% python3 -q
>>> import numpy as np
>>> np.set_printoptions(precision=2, suppress=True, linewidth=100, sign=" ")
>>> def rd(a):
...     return np.round(a, 2) + 0
... 
>>> data = np.loadtxt("mat.csv", delimiter=",")
>>> data
array([[-0.7, -0.7,  0.9,  1.7, -0.9,  0.2,  0.9,  0. ,  0.3, -0.1, -2.3],
       [ 0.9, -1.1, -0.3, -0.6,  2.1, -0.8,  0.6,  1. ,  0.4, -0.6, -0.7],
       [-1.2, -1. ,  1.2, -0.7,  1.9, -1.3,  1.5, -0.9, -0.1, -0.6, -0.1],
       [-0.5,  0.6,  0.9,  0.9,  0. ,  0.2, -2.6,  0.4, -0.3,  0.7, -0.1],
       [-0.6,  1.2, -1.7, -0.5, -1.4,  0.6, -0.5, -1.5,  0.1, -1.1, -0.6],
       [-0.9, -0.7, -0.8,  0.2,  0.5, -0.5, -1.1, -1.2,  1.5,  1.7, -1.3],
       [-0.8,  0.7, -0.1, -1.5,  0. , -0.1,  1.2, -1. ,  0.4, -0.4,  0.1],
       [ 0.2,  0.6, -1.7, -1.8,  1.3, -0.6, -0.2,  0.9, -0.5,  2. , -1.2],
       [ 1.2, -0.1, -0.3, -0.1,  0.8,  0.5, -0.5,  1.2,  1. , -0.9, -0.6],
       [ 1.3,  0.9, -1.6, -0.2,  1.1, -0.8, -1.7,  0.6,  0.3, -0.7, -0.2]])
>>> G = data.T @ data
>>> np.trace(G), rd((data ** 2).sum())
(np.float64(106.22), np.float64(106.22))
>>> np.linalg.matrix_rank(G)
np.int64(10)
>>> out = data / np.sqrt((data ** 2).mean(axis=1, keepdims=True))
>>> rd(out[5])
array([-0.86, -0.67, -0.77,  0.19,  0.48, -0.48, -1.05, -1.15,  1.44,  1.63, -1.25])
>>> rd(np.linalg.norm(out, axis=1))
array([ 3.32,  3.32,  3.32,  3.32,  3.32,  3.32,  3.32,  3.32,  3.32,  3.32])
>>> x = np.array([0, -3, 2, -1, -2, 3, 3, -3, 0, -3, 0])
>>> h = np.maximum(data @ x, 0)
>>> np.flatnonzero(h > 1e-9)
array([ 0,  2,  4,  6])
>>> data * (h > 1e-9)[:, None]
array([[-0.7, -0.7,  0.9,  1.7, -0.9,  0.2,  0.9,  0. ,  0.3, -0.1, -2.3],
       [ 0. , -0. , -0. , -0. ,  0. , -0. ,  0. ,  0. ,  0. , -0. , -0. ],
       [-1.2, -1. ,  1.2, -0.7,  1.9, -1.3,  1.5, -0.9, -0.1, -0.6, -0.1],
       [-0. ,  0. ,  0. ,  0. ,  0. ,  0. , -0. ,  0. , -0. ,  0. , -0. ],
       [-0.6,  1.2, -1.7, -0.5, -1.4,  0.6, -0.5, -1.5,  0.1, -1.1, -0.6],
       [-0. , -0. , -0. ,  0. ,  0. , -0. , -0. , -0. ,  0. ,  0. , -0. ],
       [-0.8,  0.7, -0.1, -1.5,  0. , -0.1,  1.2, -1. ,  0.4, -0.4,  0.1],
       [ 0. ,  0. , -0. , -0. ,  0. , -0. , -0. ,  0. , -0. ,  0. , -0. ],
       [ 0. , -0. , -0. , -0. ,  0. ,  0. , -0. ,  0. ,  0. , -0. , -0. ],
       [ 0. ,  0. , -0. , -0. ,  0. , -0. , -0. ,  0. ,  0. , -0. , -0. ]])
>>> rd(h)
array([ 7.6,  0. ,  7.4,  0. ,  4.4,  0. ,  6.7,  0. ,  0. ,  0. ])
>>> rd(data.T @ h)
array([-22.2 ,  -2.75,   7.57,  -4.51,   1.06,  -6.13,  23.78, -19.96,   4.66, -12.72, -20.19])
>>> rng = np.random.default_rng(506077)
>>> out = data + rng.integers(-2, 3, (10, 9)) @ rng.integers(-2, 3, (9, 11))
>>> rd(out)
array([[ -2.7,  -5.7,   1.9, -10.3, -10.9,  -8.8,   3.9,   3. ,  11.3,  -6.1,  -3.3],
       [  3.9,   0.9,  -0.3,   8.4,  13.1,   8.2,  -6.4,   2. ,  -3.6,   2.4,   1.3],
       [  5.8,   1. ,  -2.8,  -5.7,  -1.1,   3.7,  -3.5,   1.1,  -2.1,  -3.6,  -5.1],
       [ -0.5,  10.6,   3.9,   3.9,  -4. ,   1.2,  -2.6,   0.4,  -2.3,   0.7,   3.9],
       [ -0.6,  -3.8,  -6.7,  -2.5,  -4.4,   1.6,   2.5,  -0.5,   7.1,  -3.1,  -5.6],
       [  2.1,  -0.7,  -6.8, -14.8, -13.5,  -5.5,   4.9,  -3.2,   4.5,  -3.3,  -3.3],
       [  1.2,  -2.3, -12.1, -11.5,  -3. ,  -1.1,  10.2, -12. ,  -3.6,   0.6,   4.1],
       [  2.2,   7.6,  -1.7,   6.2,   2.3,   2.4,   4.8,  -4.1, -12.5,   9. ,  -1.2],
       [  1.2,  -6.1,  -8.3,  -2.1,  12.8,   6.5,  -9.5,  -6.8,   0. ,  -0.9,   4.4],
       [ -2.7, -12.1, -10.6,  -3.2,  11.1,  -0.8,  -0.7,  -6.4,  -1.7,   1.3,   1.8]])
>>> np.linalg.matrix_rank(out - data, tol=1e-8)
np.int64(9)
>>> F = np.load("a.npy")
>>> F
array([[ 1,  0,  0,  0,  0],
       [ 7,  1,  0,  0,  0],
       [ 7,  5,  1,  0,  0],
       [ 2,  3,  9,  1,  0],
       [ 3,  9,  2,  8,  1]])
>>> labels = rng.permutation(5)
>>> labels
array([ 1,  0,  2,  4,  3])
>>> out = F[labels][:, labels]
>>> np.allclose(out, F)
False
>>> rd(np.linalg.det(out)), rd(np.linalg.det(F[labels]))
(np.float64(1.0), np.float64(1.0))
>>> np.diag(out)
array([ 1,  1,  1,  1,  1])
>>> rd(np.sort(np.abs(np.linalg.eigvals(out))))
array([ 1.,  1.,  1.,  1.,  1.])
